>>> import numpy as np
>>> import numpy.linalg as la
>>> np.set_printoptions(precision=3, suppress=True, linewidth=140)
>>> rnd = lambda a: np.round(a, 3) + 0
>>> feats = -2 * np.eye(5) + np.eye(5, k=1)
>>> feats
array([[-2.,  1.,  0.,  0.,  0.],
       [ 0., -2.,  1.,  0.,  0.],
       [ 0.,  0., -2.,  1.,  0.],
       [ 0.,  0.,  0., -2.,  1.],
       [ 0.,  0.,  0.,  0., -2.]])
>>> x0 = np.array([1, 3, 4, 1, 4])
>>> a = np.maximum(feats @ x0, 0)
>>> feats * (a > 1e-9)[:, None]
array([[-2.,  1.,  0.,  0.,  0.],
       [ 0., -0.,  0.,  0.,  0.],
       [ 0.,  0., -0.,  0.,  0.],
       [ 0.,  0.,  0., -2.,  1.],
       [ 0.,  0.,  0.,  0., -0.]])
>>> np.maximum(feats @ (3 * x0), 0)
array([3., 0., 0., 6., 0.])
>>> rnd(np.tanh(feats @ x0))
array([ 0.762, -0.964, -1.   ,  0.964, -1.   ])
>>> O = feats.astype(float).copy()
>>> for j in range(5):
...     O[:, j] -= O[:, :j] @ (O[:, :j].T @ O[:, j])
...     O[:, j] /= la.norm(O[:, j])
... 
>>> O.T @ feats
array([[ 2., -1.,  0.,  0.,  0.],
       [ 0.,  2., -1.,  0.,  0.],
       [ 0.,  0.,  2., -1.,  0.],
       [ 0.,  0.,  0.,  2., -1.],
       [ 0.,  0.,  0.,  0.,  2.]])
>>> O.T @ O
array([[1., 0., 0., 0., 0.],
       [0., 1., 0., 0., 0.],
       [0., 0., 1., 0., 0.],
       [0., 0., 0., 1., 0.],
       [0., 0., 0., 0., 1.]])
>>> (feats + feats.T) / 2
array([[-2. ,  0.5,  0. ,  0. ,  0. ],
       [ 0.5, -2. ,  0.5,  0. ,  0. ],
       [ 0. ,  0.5, -2. ,  0.5,  0. ],
       [ 0. ,  0. ,  0.5, -2. ,  0.5],
       [ 0. ,  0. ,  0. ,  0.5, -2. ]])
>>> rnd(np.abs(la.eigvals(feats)).max())
np.float64(2.0)
>>> np.allclose(feats, feats.T)
False
>>> rnd(la.det(feats))
np.float64(-32.0)
>>> feats @ feats
array([[ 4., -4.,  1.,  0.,  0.],
       [ 0.,  4., -4.,  1.,  0.],
       [ 0.,  0.,  4., -4.,  1.],
       [ 0.,  0.,  0.,  4., -4.],
       [ 0.,  0.,  0.,  0.,  4.]])
>>> C2 = feats.T @ feats
>>> np.diag(C2)
array([4., 5., 5., 5., 5.])
>>> np.allclose(C2, C2.T)
True
>>> (feats @ feats.T).shape
(5, 5)
>>> r0 = np.array([2, -2, 3])
>>> np.array([np.convolve(row, r0, "same") for row in feats])
array([[ 6., -8.,  3.,  0.,  0.],
       [-4.,  6., -8.,  3.,  0.],
       [ 0., -4.,  6., -8.,  3.],
       [ 0.,  0., -4.,  6., -8.],
       [ 0.,  0.,  0., -4.,  4.]])
>>> np.cross(feats[1, :3], feats[2, :3])
array([4., 0., 0.])
>>> np.convolve(feats[1], r0)
array([ 0., -4.,  6., -8.,  3.,  0.,  0.])
>>> basis = np.array([[1, 3, 4], [2, 0, 0]])
>>> rng = np.random.default_rng(61)
>>> W0 = rng.normal(size=(33, 2)) @ basis + np.array([1, 3, -3])
>>> rnd(W0)
array([[ -1.68 ,   1.3  ,  -5.267],
       [ -0.197,   6.186,   1.248],
       [  0.531,  -2.338, -10.118],
       [ -0.057,   5.524,   0.365],
       [  5.994,   1.304,  -5.261],
       [ -1.029,  -0.052,  -7.07 ],
       [  3.67 ,   6.536,   1.715],
       [  4.247,   7.835,   3.447],
       [  0.829,   1.777,  -4.631],
       [  2.061,   1.35 ,  -5.201],
       [ -0.953,   4.525,  -0.967],
       [ -0.154,   4.454,  -1.062],
       [  0.31 ,   3.217,  -2.711],
       [ -3.908,   3.849,  -1.868],
       [ -1.402,   4.333,  -1.222],
       [ -0.193,   6.516,   1.688],
       [ -0.938,   1.446,  -5.072],
       [  3.376,   3.772,  -1.971],
       [  1.169,   3.64 ,  -2.147],
       [  0.955,   3.494,  -2.341],
       [ -0.42 ,   3.164,  -2.781],
       [  3.81 ,   2.597,  -3.537],
       [ -1.292,   6.353,   1.47 ],
       [  1.199,   2.367,  -3.845],
       [ -0.824,   1.436,  -5.086],
       [  2.992,   2.882,  -3.157],
       [  2.207,   6.251,   1.334],
       [  1.702,   5.576,   0.434],
       [  1.034,   4.242,  -1.344],
       [ -1.838,  -1.538,  -9.05 ],
       [  3.782,   4.198,  -1.403],
       [  5.564,   4.069,  -1.575],
       [  2.109,   5.859,   0.812]])
>>> r0 = np.array([0, 2])
>>> rnd(np.correlate(W0[25], W0[17], "full"))
array([ -5.897,   5.604,  27.193,  -2.178, -10.657])
>>> rnd(np.cross(W0[25, :3], W0[17, :3]))
array([ 6.227, -4.76 ,  1.555])
>>> np.polyval(r0, W0[25])
array([2., 2., 2.])
>>> Ac = W0 - W0.mean(axis=0)
>>> V = la.svd(Ac)[2][:2]
>>> out = Ac - Ac @ V.T @ V
>>> rnd((Ac @ V.T).std(axis=0))
array([3.916, 2.181])
>>> rnd(np.diag(V.T @ V))
array([1.  , 0.36, 0.64])
>>> rnd(la.norm(out) / la.norm(Ac))
np.float64(0.0)
>>> la.norm(out, axis=1).round(6).argmax()
np.int64(0)
>>> D = la.norm(W0[:, None] - W0[None], axis=-1)
>>> rnd(D[:5, :5])
array([[ 0.   ,  8.278,  6.454,  7.225,  7.674],
       [ 8.278,  0.   , 14.226,  1.113, 10.224],
       [ 6.454, 14.226,  0.   , 13.116,  8.167],
       [ 7.225,  1.113, 13.116,  0.   ,  9.278],
       [ 7.674, 10.224,  8.167,  9.278,  0.   ]])
>>> np.unravel_index(D.round(6).argmax(), D.shape)
(np.int64(2), np.int64(7))
>>> E = np.load("x.npy")
>>> E
array([[1, 0],
       [2, 1]])
>>> proj = np.triu(np.array([[3, -3], [3, 1]]), 1) + np.eye(2)
>>> out = proj @ E @ la.inv(proj)
>>> proj @ E - E @ proj
array([[-6.,  0.],
       [ 0.,  6.]])
>>> la.matrix_rank(out)
np.int64(2)
>>> rnd(np.poly(out))
array([ 1., -2.,  1.])
>>> np.trace(out), np.trace(E)
(np.float64(2.0), np.int64(2))
>>> rnd(la.det(out))
np.float64(1.0)
>>> x0 = np.array([-1, -2])
>>> target = E @ x0
>>> c, lr = np.zeros(2), 1 / la.norm(E, 2) ** 2
>>> for i in range(5):
...     c -= lr * E.T @ (E @ c - target)
...     if i % 1 == 0: print(i, round(la.norm(E @ c - target), 3))
... 
0 0.589
1 0.572
2 0.555
3 0.538
4 0.523
>>> rnd(la.cond(E))
np.float64(5.828)
>>> rnd(la.det(E))
np.float64(1.0)
>>> E @ E
array([[1, 0],
       [4, 1]])
>>> np.allclose(E, E.T)
False
>>> rnd(np.abs(la.eigvals(E)).max())
np.float64(1.0)
>>> np.trace(E)
np.int64(2)
>>> (E - E.T) / 2
array([[ 0., -1.],
       [ 1.,  0.]])
>>> np.allclose(E @ E.T, E.T @ E)
False
>>> np.prod(np.diag(E)), rnd(la.det(E))
(np.int64(1), np.float64(1.0))
>>> la.matrix_rank(E - E[0, 0] * np.eye(2))
np.int64(1)
>>> E @ E
array([[1, 0],
       [4, 1]])
